In [1]: import numpy as np

In [2]: import numpy.linalg as la

In [3]: np.set_printoptions(precision=3, suppress=True, linewidth=160)

In [4]: tidy = lambda a: np.round(a, 3) + 0

In [5]: A = np.load("arr.npy")

In [6]: A
Out[6]: 
array([[-3, -2, -1,  0,  1,  2],
       [ 3,  4,  5,  6,  7,  8],
       [ 9, 10, 11, 12, 13, 14],
       [15, 16, 17, 18, 19, 20],
       [21, 22, 23, 24, 25, 26]])

In [7]: tidy(np.trace(la.pinv(A) @ A))
Out[7]: np.float64(2.0)

In [8]: la.lstsq(A[:-1].T, A[-1])[2]
Out[8]: np.int32(2)

In [9]: np.unique(A.round(6), axis=0).shape
Out[9]: (5, 6)

In [10]: Y = np.array([[1, -3], [2, -1], [0, 1], [-2, -1], [-1, -1], [1, -1]])

In [11]: A @ Y
Out[11]: 
array([[  -6,    7],
       [   0,  -29],
       [   6,  -65],
       [  12, -101],
       [  18, -137]])

In [12]: la.matrix_rank(np.vstack([A, Y.T]))
Out[12]: np.int64(4)

In [13]: print(la.matrix_rank(A @ Y))
2

In [14]: U, s, Vh = la.svd(A)

In [15]: evecs = Vh[:(s > 1e-8).sum()]

In [16]: rng = np.random.default_rng(762413)

In [17]: x0 = A[0] + -1 * A[3] + rng.integers(2) * np.eye(6)[3]

In [18]: x0
Out[18]: array([-18., -18., -18., -18., -18., -18.])

In [19]: tidy(np.diag(evecs.T @ evecs))
Out[19]: array([0.524, 0.295, 0.181, 0.181, 0.295, 0.524])

In [20]: tidy(evecs.T @ evecs)
Out[20]: 
array([[ 0.524,  0.381,  0.238,  0.095, -0.048, -0.19 ],
       [ 0.381,  0.295,  0.21 ,  0.124,  0.038, -0.048],
       [ 0.238,  0.21 ,  0.181,  0.152,  0.124,  0.095],
       [ 0.095,  0.124,  0.152,  0.181,  0.21 ,  0.238],
       [-0.048,  0.038,  0.124,  0.21 ,  0.295,  0.381],
       [-0.19 , -0.048,  0.095,  0.238,  0.381,  0.524]])

In [21]: la.matrix_rank(np.vstack([A, x0]))
Out[21]: np.int64(2)

In [22]: def softmax(z):
    ...:     e = np.exp(z - z.max(axis=-1, keepdims=True))
    ...:     return e / e.sum(axis=-1, keepdims=True)
    ...: 

In [23]: softmax(A).sum(axis=1)
Out[23]: array([1., 1., 1., 1., 1.])

In [24]: tidy(softmax(A[1]))
Out[24]: array([0.004, 0.012, 0.032, 0.086, 0.233, 0.634])

In [25]: att = A @ A.T / np.sqrt(6)

In [26]: tidy(softmax(att + np.triu(np.full(att.shape, -np.inf), 1)))
Out[26]: 
array([[1., 0., 0., 0., 0.],
       [0., 1., 0., 0., 0.],
       [0., 0., 1., 0., 0.],
       [0., 0., 0., 1., 0.],
       [0., 0., 0., 0., 1.]])

In [27]: softmax(att).round(6).argmax(axis=1)
Out[27]: array([0, 4, 4, 4, 4])

In [28]: F = np.load("sample10.npy")

In [29]: print(F)
[[ 2  0 -1  2  2  1 -1 -1 -3 -1 -3  1  3  2]
 [ 2 -2 -2 -2 -1 -3  1 -1  2  2 -1  1 -1  3]
 [-2 -3  2 -1  0 -3 -2  0  1  0 -3  2  3  2]
 [ 0 -2 -1 -1 -3 -1  2  3  0 -3 -3  1  3 -3]
 [ 2 -2  0  2  1  0  0 -3 -3 -1 -3 -2  0  1]
 [ 1 -3  3  3  1 -2  3 -1 -1 -2  3  1  1  3]
 [-3  0 -3  0 -3 -1  3  2  1  0 -2  0  2  0]
 [ 0  1  2 -2  1 -2 -1 -1 -1 -3 -3  1 -1  3]]

In [30]: W = np.array([[-4, -5, 4, -5, 2, 0],
    ...:     [3, 3, -5, -4, -3, -4],
    ...:     [-4, 3, 2, 4, 2, 2],
    ...:     [3, -2, 4, -2, -2, 2],
    ...:     [0, 0, -1, 1, 1, -4],
    ...:     [5, 1, -1, -1, 3, -4],
    ...:     [-5, 3, 4, -2, 1, 0],
    ...:     [-1, -5, 0, 2, 1, -4],
    ...:     [-4, 3, -3, 4, -1, -3],
    ...:     [0, -1, 4, -5, 4, 3],
    ...:     [1, 5, 5, -5, 5, -4],
    ...:     [-1, -3, 3, 3, 2, -1],
    ...:     [-5, -5, 0, -2, 0, 0],
    ...:     [5, 5, 5, 4, -1, 3]])

In [31]: beta = np.array([-1, -1, 0, 0, -1, 0])

In [32]: hid = np.maximum(F @ W + beta, 0)

In [33]: hid
Out[33]: 
array([[15,  0, 10,  0,  0, 17],
       [ 0,  2, 29, 12,  0, 32],
       [ 0,  0,  0, 66,  0, 39],
       [ 0,  0,  0, 21,  0,  1],
       [10,  0, 14,  0,  0, 43],
       [ 0, 21, 78, 12, 14, 25],
       [ 0,  0,  0,  9,  0,  7],
       [ 4, 14,  0, 54,  0, 18]])

In [34]: (hid > 0).mean(axis=0)
Out[34]: array([0.375, 0.375, 0.5  , 0.75 , 0.125, 1.   ])

In [35]: la.matrix_rank(hid)
Out[35]: np.int64(6)

In [36]: basis = np.array([[-2, -5, -4],
    ...:     [0, 5, 1],
    ...:     [3, -2, -4],
    ...:     [2, 2, -4],
    ...:     [2, 1, 0],
    ...:     [2, -4, 5]])

In [37]: hid @ basis
Out[37]: 
array([[  34, -163,  -15],
       [ 175, -152,   -2],
       [ 210,  -24,  -69],
       [  44,   38,  -79],
       [ 108, -250,  119],
       [ 336, -113, -214],
       [  32,  -10,   -1],
       [ 136,   86, -128]])

In [38]: (hid @ basis).round(6).argmax(axis=1)
Out[38]: array([0, 0, 0, 0, 2, 0, 0, 0])

In [39]: Y = F / la.norm(F, axis=1)
ValueError: operands could not be broadcast together with shapes (8,14) (8,) 


In [40]: Y = F / la.norm(F, axis=1, keepdims=True)

In [41]: G = Y @ Y.T

In [42]: np.argwhere(np.triu(np.abs(G) > 0.95, 1))
Out[42]: array([], shape=(0, 2), dtype=int64)

In [43]: print(tidy(G[6]))
[-0.121  0.184  0.186  0.644 -0.25  -0.189  1.    -0.188]

In [44]: (np.abs(G) > 0.9).astype(int)
Out[44]: 
array([[1, 0, 0, 0, 0, 0, 0, 0],
       [0, 1, 0, 0, 0, 0, 0, 0],
       [0, 0, 1, 0, 0, 0, 0, 0],
       [0, 0, 0, 1, 0, 0, 0, 0],
       [0, 0, 0, 0, 1, 0, 0, 0],
       [0, 0, 0, 0, 0, 1, 0, 0],
       [0, 0, 0, 0, 0, 0, 1, 0],
       [0, 0, 0, 0, 0, 0, 0, 1]])

In [45]: tidy(np.degrees(np.arccos(np.clip(G[6, 1], -1, 1))))
Out[45]: np.float64(79.414)

In [46]: t = np.radians(90)

In [47]: R = np.eye(14)

In [48]: R[12, 12] = R[11, 11] = np.cos(t)

In [49]: R[12, 11], R[11, 12] = -np.sin(t), np.sin(t)

In [50]: Y = F @ R.T

In [51]: np.allclose(la.norm(F, axis=1), la.norm(Y, axis=1))
Out[51]: True

In [52]: print(tidy(Y))
[[ 2.  0. -1.  2.  2.  1. -1. -1. -3. -1. -3.  3. -1.  2.]
 [ 2. -2. -2. -2. -1. -3.  1. -1.  2.  2. -1. -1. -1.  3.]
 [-2. -3.  2. -1.  0. -3. -2.  0.  1.  0. -3.  3. -2.  2.]
 [ 0. -2. -1. -1. -3. -1.  2.  3.  0. -3. -3.  3. -1. -3.]
 [ 2. -2.  0.  2.  1.  0.  0. -3. -3. -1. -3.  0.  2.  1.]
 [ 1. -3.  3.  3.  1. -2.  3. -1. -1. -2.  3.  1. -1.  3.]
 [-3.  0. -3.  0. -3. -1.  3.  2.  1.  0. -2.  2.  0.  0.]
 [ 0.  1.  2. -2.  1. -2. -1. -1. -1. -3. -3. -1. -1.  3.]]

In [53]: print(np.allclose(F @ F.T, Y @ Y.T))
True

In [54]: print(tidy(la.svd(F, compute_uv=False)), tidy(la.svd(Y, compute_uv=False)))
[10.746 10.416  7.965  7.455  6.152  4.744  4.015  3.398] [10.746 10.416  7.965  7.455  6.152  4.744  4.015  3.398]

In [55]: np.abs(Y - F).max(axis=0)
Out[55]: array([0., 0., 0., 0., 0., 0., 0., 0., 0., 0., 0., 2., 5., 0.])

In [56]: tidy(la.det(R)), np.trace(R)
Out[56]: (np.float64(1.0), np.float64(12.0))

In [57]: W0 = np.loadtxt("x.csv", delimiter=",")

In [58]: print(W0)
[[2. 2. 1. 1. 2. 0. 1. 0. 1.]
 [2. 2. 2. 1. 1. 2. 0. 1. 0.]
 [1. 2. 2. 2. 1. 1. 2. 0. 1.]
 [1. 1. 2. 2. 2. 1. 1. 2. 0.]
 [2. 1. 1. 2. 2. 2. 1. 1. 2.]
 [0. 2. 1. 1. 2. 2. 2. 1. 1.]
 [1. 0. 2. 1. 1. 2. 2. 2. 1.]
 [0. 1. 0. 2. 1. 1. 2. 2. 2.]
 [1. 0. 1. 0. 2. 1. 1. 2. 2.]]

In [59]: # equal to its transpose

In [60]: tidy(la.matrix_power(W0, 2))
Out[60]: 
array([[16., 13., 15., 13., 16., 13., 10., 10., 10.],
       [13., 19., 15., 16., 17., 14., 14.,  9., 10.],
       [15., 15., 20., 16., 18., 17., 15., 14., 10.],
       [13., 16., 16., 20., 18., 16., 17., 14., 13.],
       [16., 17., 18., 18., 24., 18., 18., 17., 16.],
       [13., 14., 17., 16., 18., 20., 16., 16., 13.],
       [10., 14., 15., 17., 18., 16., 20., 15., 15.],
       [10.,  9., 14., 14., 17., 16., 15., 19., 13.],
       [10., 10., 10., 13., 16., 13., 15., 13., 16.]])

In [61]: W0 @ W0
Out[61]: 
array([[16., 13., 15., 13., 16., 13., 10., 10., 10.],
       [13., 19., 15., 16., 17., 14., 14.,  9., 10.],
       [15., 15., 20., 16., 18., 17., 15., 14., 10.],
       [13., 16., 16., 20., 18., 16., 17., 14., 13.],
       [16., 17., 18., 18., 24., 18., 18., 17., 16.],
       [13., 14., 17., 16., 18., 20., 16., 16., 13.],
       [10., 14., 15., 17., 18., 16., 20., 15., 15.],
       [10.,  9., 14., 14., 17., 16., 15., 19., 13.],
       [10., 10., 10., 13., 16., 13., 15., 13., 16.]])

In [62]: np.trace(W0)
Out[62]: np.float64(18.0)

In [63]: Y = W0 / la.norm(W0, axis=1, keepdims=True)

In [64]: G = Y @ Y.T

In [65]: (np.abs(G) > 0.9).astype(int)
Out[65]: 
array([[1, 0, 0, 0, 0, 0, 0, 0, 0],
       [0, 1, 0, 0, 0, 0, 0, 0, 0],
       [0, 0, 1, 0, 0, 0, 0, 0, 0],
       [0, 0, 0, 1, 0, 0, 0, 0, 0],
       [0, 0, 0, 0, 1, 0, 0, 0, 0],
       [0, 0, 0, 0, 0, 1, 0, 0, 0],
       [0, 0, 0, 0, 0, 0, 1, 0, 0],
       [0, 0, 0, 0, 0, 0, 0, 1, 0],
       [0, 0, 0, 0, 0, 0, 0, 0, 1]])

In [66]: np.argwhere(np.triu(np.abs(G) > 0.95, 1))
Out[66]: array([], shape=(0, 2), dtype=int64)

In [67]: w, evecs = la.eigh(W0)

In [68]: x0 = np.array([3, 1, 2, 0, -1, 0, -1, 2, 0])

In [69]: x0 @ W0 @ x0 / (x0 @ x0), tidy(w[0]), tidy(w[-1])
Out[69]: (np.float64(1.7), np.float64(-2.891), np.float64(11.677))

In [70]: print(np.abs(W0).sum(axis=1).max(), tidy(np.abs(w).max()))
14.0 11.677

In [71]: x0 @ W0 @ x0
Out[71]: np.float64(34.0)

In [72]: print((np.sign(evecs[:, -1].round(6)) == np.sign(evecs[0, -1].round(6))).astype(int))
[1 1 1 1 1 1 1 1 1]

In [73]: x0 = np.array([2, 5, 1, 5, 5, 3, 5, 3, 1])

In [74]: h = np.maximum(W0 @ x0, 0)

In [75]: print(W0.T @ h)
[386. 450. 473. 500. 556. 484. 488. 427. 394.]

In [76]: print(W0 * (h > 1e-9)[:, None])
[[2. 2. 1. 1. 2. 0. 1. 0. 1.]
 [2. 2. 2. 1. 1. 2. 0. 1. 0.]
 [1. 2. 2. 2. 1. 1. 2. 0. 1.]
 [1. 1. 2. 2. 2. 1. 1. 2. 0.]
 [2. 1. 1. 2. 2. 2. 1. 1. 2.]
 [0. 2. 1. 1. 2. 2. 2. 1. 1.]
 [1. 0. 2. 1. 1. 2. 2. 2. 1.]
 [0. 1. 0. 2. 1. 1. 2. 2. 2.]
 [1. 0. 1. 0. 2. 1. 1. 2. 2.]]

In [77]: print(np.flatnonzero(h > 1e-9))
[0 1 2 3 4 5 6 7 8]

In [78]: print(h)
[36. 35. 43. 43. 46. 46. 37. 41. 29.]
